$ python3 -q
>>> import numpy as np
>>> from numpy import linalg as LA
>>> np.set_printoptions(suppress=True, linewidth=100)
>>> F = np.loadtxt("layer19.csv", delimiter=",")
>>> F
array([[ 4.,  2., -2., -1.,  2.,  5.,  1.,  3.],
       [ 4., -4.,  2., -4.,  0.,  5., -4., -5.],
       [-2.,  1., -2.,  3., -1.,  4.,  0., -4.],
       [-5.,  2., -4.,  3., -5.,  1.,  5.,  0.],
       [-2., -4.,  0., -2.,  4., -3.,  1.,  4.],
       [-4., -2.,  3.,  5.,  3.,  4., -2.,  3.],
       [ 2.,  2.,  4., -4.,  3.,  1., -5.,  0.],
       [ 5.,  5.,  2., -3., -5., -5.,  5., -1.]])
>>> rng = np.random.default_rng(8444)
>>> labels = rng.permutation(8)
>>> other = F[:, labels] * rng.choice([-1, 1], 8)
>>> other
array([[ 1.,  3., -4.,  2.,  2., -5., -2.,  1.],
       [ 4., -5., -4., -2., -4., -5., -0., -4.],
       [-3., -4.,  2.,  2.,  1., -4.,  1.,  0.],
       [-3.,  0.,  5.,  4.,  2., -1.,  5.,  5.],
       [ 2.,  4.,  2., -0., -4.,  3., -4.,  1.],
       [-5.,  3.,  4., -3., -2., -4., -3., -2.],
       [ 4.,  0., -2., -4.,  2., -1., -3., -5.],
       [ 3., -1., -5., -2.,  5.,  5.,  5.,  5.]])
>>> left, _, Vh = LA.svd(F.T @ other)
>>> labels
array([3, 7, 0, 2, 1, 5, 4, 6])
>>> np.round(LA.lstsq(F, other)[0], 2) + 0
array([[ 0.,  0., -1.,  0.,  0.,  0.,  0.,  0.],
       [ 0.,  0.,  0.,  0.,  1.,  0.,  0.,  0.],
       [ 0.,  0.,  0., -1.,  0.,  0.,  0.,  0.],
       [-1.,  0.,  0.,  0.,  0.,  0.,  0.,  0.],
       [ 0.,  0.,  0.,  0.,  0.,  0., -1.,  0.],
       [ 0.,  0.,  0.,  0.,  0., -1.,  0.,  0.],
       [ 0.,  0.,  0.,  0.,  0.,  0.,  0.,  1.],
       [ 0.,  1.,  0.,  0.,  0.,  0.,  0.,  0.]])
>>> other = np.array([[5, 3], [-5, 5], [0, 0], [4, 3], [3, 2], [-2, 2], [5, 0], [3, 3]])
>>> other @ F
Traceback (most recent call last):
  File "<python-input-13>", line 1, in <module>
    other @ F
    ~~~~~~^~~
ValueError: matmul: Input operand 1 has a mismatch in its core dimension 0, with gufunc signature (n?,k),(k,m?)->(n?,m?) (size 8 is different from 2)
>>> np.einsum("ik,kj->ij", F, other)
array([[ 16.,  42.],
       [-21., -25.],
       [-26.,   2.],
       [-15.,  -4.],
       [ 37., -18.],
       [ 10.,  16.],
       [-34.,  12.],
       [  5.,   8.]])
>>> np.einsum("ij->j", F)
array([ 2.,  2.,  3., -3.,  1., 12.,  1.,  0.])
>>> np.vstack([F, other.T]).shape
(10, 8)
>>> LA.matrix_rank(F @ other)
np.int64(2)
>>> vec = np.array([1, 3, 3, 0, 1, 1, -1, -3])
>>> h1 = np.maximum(F @ vec, 0)
>>> F * (h1 > 1e-9)[:, None]
array([[ 4.,  2., -2., -1.,  2.,  5.,  1.,  3.],
       [ 4., -4.,  2., -4.,  0.,  5., -4., -5.],
       [-2.,  1., -2.,  3., -1.,  4.,  0., -4.],
       [-0.,  0., -0.,  0., -0.,  0.,  0.,  0.],
       [-0., -0.,  0., -0.,  0., -0.,  0.,  0.],
       [-0., -0.,  0.,  0.,  0.,  0., -0.,  0.],
       [ 2.,  2.,  4., -4.,  3.,  1., -5.,  0.],
       [ 5.,  5.,  2., -3., -5., -5.,  5., -1.]])
>>> np.flatnonzero(h1 > 1e-9)
array([0, 1, 2, 6, 7])
>>> np.maximum(F @ (3 * vec), 0)
array([ 3., 66., 30.,  0.,  0.,  0., 87., 42.])
>>> np.maximum(F @ vec, 0) - np.maximum(-F @ vec, 0)
array([  1.,  22.,  10., -20., -26.,  -1.,  29.,  14.])
>>> vec = np.array([2, -3, 1, -1, -1, 1, 1, 0])
>>> F @ (2 * vec)
array([ 10.,  54., -14., -24.,   8., -10.,  -2.,  10.])
>>> F * vec
array([[  8.,  -6.,  -2.,   1.,  -2.,   5.,   1.,   0.],
       [  8.,  12.,   2.,   4.,  -0.,   5.,  -4.,  -0.],
       [ -4.,  -3.,  -2.,  -3.,   1.,   4.,   0.,  -0.],
       [-10.,  -6.,  -4.,  -3.,   5.,   1.,   5.,   0.],
       [ -4.,  12.,   0.,   2.,  -4.,  -3.,   1.,   0.],
       [ -8.,   6.,   3.,  -5.,  -3.,   4.,  -2.,   0.],
       [  4.,  -6.,   4.,   4.,  -3.,   1.,  -5.,   0.],
       [ 10., -15.,   2.,   3.,   5.,  -5.,   5.,  -0.]])
>>> (F * vec).sum(axis=1)
array([  5.,  27.,  -7., -12.,   4.,  -5.,  -1.,   5.])
>>> F @ np.ones(8)
array([14., -6., -1., -3., -2., 10.,  3.,  3.])
>>> LA.norm(F @ vec) <= LA.norm(F, 2) * LA.norm(vec) + 1e-9
np.True_
>>> np.einsum("ij,j->i", F, vec)
array([  5.,  27.,  -7., -12.,   4.,  -5.,  -1.,   5.])
>>> np.sign((F @ vec).round(6))
array([ 1.,  1., -1., -1.,  1., -1., -1.,  1.])
>>> A = np.load("sample12.npy")
>>> A
array([[ 13.29,  -0.16, -15.88,   1.29,  -2.87,  -5.19],
       [ -3.84,   1.45,  -7.83,   2.72,  -0.99,   0.54],
       [  0.33,   1.06,  17.04,   0.37,  -2.22,   2.44],
       [ 10.92,  -0.1 ,  23.84,   0.03,  -1.18,   0.22],
       [  0.07,   0.4 ,  -2.83,  -0.87,   3.93,  -2.67],
       [ -9.3 ,  -0.05,   7.64,   0.33,   2.82,   7.63],
       [-11.57,   0.04, -38.54,   0.23,   2.27,   4.79],
       [  9.74,  -0.33,  27.41,  -2.24,  -5.  ,   6.76],
       [ -4.87,  -0.39, -50.63,  -1.38,  -0.01, -11.53],
       [  5.34,  -0.29,   4.74,  -2.  ,   0.83,  -7.54],
       [  9.41,  -0.08, -22.55,  -0.78,   0.63,  -0.18],
       [ -2.58,   0.61,  -4.23,  -2.73,   3.51,  -8.04],
       [ -6.27,   0.17,  11.47,   0.71,   0.95,  -6.89],
       [  0.95,  -0.73,  -2.61,  -1.49,  -0.65,  -1.03],
       [  3.11,  -0.09, -12.94,   0.17,   2.44,   3.22],
       [  7.43,  -0.19,  -7.24,  -0.02,  -1.83,   6.93],
       [  9.11,   0.33,  38.61,   0.33,   0.41,   6.76],
       [  4.77,   0.02, -17.77,  -1.48,  -1.85,  -3.77],
       [ -3.44,  -0.43,  24.51,   0.77,   1.62,  -3.03],
       [-14.43,  -0.26,   3.59,  -1.97,   1.35,   9.06],
       [  6.78,   0.  ,   4.09,  -0.74,  -2.49,  -3.98],
       [ 16.31,  -0.89, -22.61,   2.  ,   1.24,  -1.28],
       [ -3.45,  -0.36,   2.47,  -0.68,  -0.83,  -7.14],
       [ 14.92,   0.31,  10.84,  -1.44,   3.1 ,  -8.55],
       [  4.03,  -0.9 ,  22.32,   0.09,   1.41,  -0.56],
       [ -0.55,   2.  ,   9.61,  -1.07,  -1.48,  -4.15],
       [ -1.23,   0.38,  29.47,  -0.25,   0.4 ,  -0.94],
       [ 10.81,   0.3 ,  -0.42,   0.66,  -2.38,  -6.68],
       [  4.73,  -0.33,   6.52,  -1.17,   3.43,   0.76],
       [  4.04,   0.21,  -0.26,  -0.03,  -0.38,  -7.95],
       [  3.41,   0.14,  35.19,  -1.8 ,  -1.01,   0.59],
       [ -1.96,  -0.15,   4.84,  -0.9 ,  -0.97, -13.08],
       [-15.92,  -0.39, -10.59,   1.4 ,  -0.77,  -2.78],
       [-14.23,  -0.08, -11.34,   1.02,   0.44,   2.11],
       [  3.53,  -0.69,   1.27,   0.52,   2.85,   5.87],
       [-20.74,  -0.18,   0.49,   1.97,  -0.32,   3.1 ],
       [ -8.2 ,  -0.33,   0.35,   0.78,  -1.01,   0.06],
       [ -7.76,  -1.16, -12.01,  -2.13,   3.68,   2.68],
       [  0.06,   0.37, -19.24,  -0.67,  -2.16,  11.32],
       [  7.27,   0.  , -46.52,  -0.9 ,  -1.32,   3.56],
       [ -9.63,   0.6 , -54.1 ,   0.47,   1.29,   0.04],
       [  5.12,  -0.3 ,  19.21,  -1.4 ,  -1.93,  -1.78],
       [-16.  ,   0.16,  13.8 ,   2.47,   1.02,   5.51],
       [  7.31,   0.54, -10.35,   0.13,   3.31,  -3.12],
       [ 34.02,   0.45,  -5.45,  -0.87,   1.18,   6.42],
       [-19.11,  -0.61,  16.95,  -1.66,   3.3 ,   2.38],
       [ -1.06,  -0.49,   5.82,  -0.31,   2.09,   8.98]])
>>> other = np.c_[A[:, :2] @ np.array([[-7, 6], [8, 9]]), np.array([3, 2, 3, 0, 0, 2, 3, 3, 1, 3, 1, 2, 3, 1, 2, 2, 3, 1, 3, 0, 1, 2, 1, 2, 0, 1, 2, 2, 1, 2, 1, 0, 0, 1, 3, 3, 3, 3, 3, 1, 3, 0, 2, 2, 3, 0, 0])]
>>> other.round(2)
array([[ -94.31,   78.3 ,    3.  ],
       [  38.48,   -9.99,    2.  ],
       [   6.17,   11.52,    3.  ],
       [ -77.24,   64.62,    0.  ],
       [   2.71,    4.02,    0.  ],
       [  64.7 ,  -56.25,    2.  ],
       [  81.31,  -69.06,    3.  ],
       [ -70.82,   55.47,    3.  ],
       [  30.97,  -32.73,    1.  ],
       [ -39.7 ,   29.43,    3.  ],
       [ -66.51,   55.74,    1.  ],
       [  22.94,   -9.99,    2.  ],
       [  45.25,  -36.09,    3.  ],
       [ -12.49,   -0.87,    1.  ],
       [ -22.49,   17.85,    2.  ],
       [ -53.53,   42.87,    2.  ],
       [ -61.13,   57.63,    3.  ],
       [ -33.23,   28.8 ,    1.  ],
       [  20.64,  -24.51,    3.  ],
       [  98.93,  -88.92,    0.  ],
       [ -47.46,   40.68,    1.  ],
       [-121.29,   89.85,    2.  ],
       [  21.27,  -23.94,    1.  ],
       [-101.96,   92.31,    2.  ],
       [ -35.41,   16.08,    0.  ],
       [  19.85,   14.7 ,    1.  ],
       [  11.65,   -3.96,    2.  ],
       [ -73.27,   67.56,    2.  ],
       [ -35.75,   25.41,    1.  ],
       [ -26.6 ,   26.13,    2.  ],
       [ -22.75,   21.72,    1.  ],
       [  12.52,  -13.11,    0.  ],
       [ 108.32,  -99.03,    0.  ],
       [  98.97,  -86.1 ,    1.  ],
       [ -30.23,   14.97,    3.  ],
       [ 143.74, -126.06,    3.  ],
       [  54.76,  -52.17,    3.  ],
       [  45.04,  -57.  ,    3.  ],
       [   2.54,    3.69,    3.  ],
       [ -50.89,   43.62,    1.  ],
       [  72.21,  -52.38,    3.  ],
       [ -38.24,   28.02,    0.  ],
       [ 113.28,  -94.56,    2.  ],
       [ -46.85,   48.72,    2.  ],
       [-234.54,  208.17,    3.  ],
       [ 128.89, -120.15,    0.  ],
       [   3.5 ,  -10.77,    0.  ]])
>>> np.round(LA.norm(other - A @ LA.lstsq(A, other)[0], axis=0), 2) + 0
array([ 0.  ,  0.  , 13.57])
